% ipython --no-banner

In [1]: import numpy as np

In [2]: import numpy.linalg as la

In [3]: np.set_printoptions(precision=1, suppress=True, linewidth=120, legacy="1.25")

In [4]: rd = lambda a: np.round(a, 1) + 0

In [5]: arr = np.loadtxt("x.csv", delimiter=",")

In [6]: print(arr)
[[-3.  1.  0.  0.  0.  0.]
 [ 0. -3.  1.  0.  0.  0.]
 [ 0.  0. -3.  1.  0.  0.]
 [ 0.  0.  0. -3.  1.  0.]
 [ 0.  0.  0.  0. -3.  1.]
 [ 0.  0.  0.  0.  0. -3.]]

In [7]: rng = np.random.default_rng(23)

In [8]: z = rng.permutation(6)

In [9]: print(z)
[5 2 3 0 1 4]

In [10]: Y = arr[z][:, z]

In [11]: print(np.allclose(Y, arr))
False

In [12]: print(Y)
[[-3.  0.  0.  0.  0.  0.]
 [ 0. -3.  1.  0.  0.  0.]
 [ 0.  0. -3.  0.  0.  1.]
 [ 0.  0.  0. -3.  1.  0.]
 [ 0.  1.  0.  0. -3.  0.]
 [ 1.  0.  0.  0.  0. -3.]]

In [13]: print(np.diag(Y))
[-3. -3. -3. -3. -3. -3.]

In [14]: u = np.array([-2, 1, -2, 3, -1, 0])

In [15]: Y = arr + np.outer(u, np.eye(6)[4])

In [16]: print(Y)
[[-3.  1.  0.  0. -2.  0.]
 [ 0. -3.  1.  0.  1.  0.]
 [ 0.  0. -3.  1. -2.  0.]
 [ 0.  0.  0. -3.  4.  0.]
 [ 0.  0.  0.  0. -4.  1.]
 [ 0.  0.  0.  0.  0. -3.]]

In [17]: E = np.array([[4, 5, 6, 7, 8, 9, 10],
    ...:     [11, 12, 13, 14, 15, 16, 17],
    ...:     [18, 19, 20, 21, 22, 23, 24],
    ...:     [25, 26, 27, 28, 29, 30, 31],
    ...:     [32, 33, 34, 35, 36, 37, 38],
    ...:     [39, 40, 41, 42, 43, 44, 45]])

In [18]: Y = np.array([[-2, -1], [2, 0], [2, 2], [2, -2], [-1, -2], [0, -1], [1, -2]])

In [19]: print(E @ Y)
[[  30  -51]
 [  58  -93]
 [  86 -135]
 [ 114 -177]
 [ 142 -219]
 [ 170 -261]]

In [20]: print(np.einsum("ij,ij->i", E, E))
[  371  1400  3115  5516  8603 12376]

In [21]: print(Y.T @ E.T)
[[  30   58   86  114  142  170]
 [ -51  -93 -135 -177 -219 -261]]

In [22]: Y @ E
---------------------------------------------------------------------------
ValueError                                Traceback (most recent call last)
Cell In[22], line 1
----> 1 Y @ E

ValueError: matmul: Input operand 1 has a mismatch in its core dimension 0, with gufunc signature (n?,k),(k,m?)->(n?,m?) (size 6 is different from 2)

In [23]: print(la.matrix_rank(np.vstack([E, Y.T])))
4

In [24]: print(np.einsum("ik,kj->ji", E, Y))
[[  30   58   86  114  142  170]
 [ -51  -93 -135 -177 -219 -261]]

In [25]: print(la.matrix_rank(E @ Y))
2

In [26]: print(np.abs(np.diag(la.qr(E)[1])) > 1e-9)
[ True  True False False False False]

In [27]: print(la.lstsq(E[:-1].T, E[-1])[2])
2

In [28]: left, sigma, Vt = la.svd(E)

In [29]: print(rd(sigma))
[177.1   5.7   0.    0.    0.    0. ]

In [30]: Y = left[:, :2] @ np.diag(sigma[:2]) @ Vt[:2]

In [31]: print(rd(la.norm(E - Y) / la.norm(E)))
0.0

In [32]: x = np.array([-4, 2, 1, -1, 1, 5, -5])

In [33]: a = np.maximum(E @ x, 0)

In [34]: print(np.maximum(E @ (3 * x), 0))
[0 0 0 0 0 0]

In [35]: M = np.loadtxt("a.csv", delimiter=",")

In [36]: print(M)
[[ 0.6  0.7 -0.7 -0.4  0.9 -0.3 -0.4]
 [-2.2 -1.1 -0.4  2.3  1.3  0.5 -1.7]
 [ 0.9  1.1 -1.  -1.   0.1  1.7 -0.4]
 [-0.2  0.6  1.   0.3 -1.3  0.1 -1. ]
 [ 0.3  0.5 -0.4 -0.3  0.   1.3  0.9]
 [-1.3  0.8 -2.   1.4  1.2 -1.6  0.2]
 [ 0.7  0.9  0.  -0.7  0.   0.7  1. ]
 [-0.8 -0.8  0.8  0.7  0.4 -0.8  2.6]
 [ 0.7  0.6  0.4 -0.7  0.3  2.4  1.6]
 [-1.1 -1.6 -0.5  1.3 -1.5 -0.4  1.4]
 [ 0.   1.  -0.6 -0.2  0.7  1.4  0.6]
 [-0.2  1.   1.9  0.2  0.   1.3  1.3]
 [ 0.7 -1.3 -0.6 -0.8  0.5 -2.2 -1.2]
 [ 0.6  0.9 -0.5 -0.8 -1.5  0.3 -1. ]
 [ 0.8  0.1  0.9 -0.4 -0.8 -0.5 -0.5]
 [ 0.7 -0.6  0.4 -0.9  0.8 -0.6 -1.7]
 [ 0.5  0.  -0.6  0.1 -0.9 -0.5  1.5]
 [ 1.7  1.2 -0.2 -1.5 -0.2 -1.2  0.6]
 [-0.1 -1.6  0.3 -0.2  1.2  0.3 -0.8]
 [ 0.6 -0.2 -0.4 -0.6 -0.9 -0.6 -0.6]
 [-0.1 -0.9 -0.7  0.  -1.9  0.3  1.4]
 [-1.1  0.6  0.9  1.4 -0.4 -0.1 -2.5]
 [ 0.6 -1.2  0.2 -0.9  0.6 -0.4 -1.2]]

In [37]: D = la.norm(M[:, None] - M[None], axis=-1)

In [38]: print(rd(D[15]))
[2.2 4.6 3.5 3.1 3.7 4.7 3.5 4.9 4.6 5.  3.7 4.5 2.1 3.1 2.2 0.  3.9 3.4 2.  2.2 4.5 3.5 0.9]

In [39]: print(D.shape)
(23, 23)

In [40]: print(la.matrix_rank(D ** 2))
9
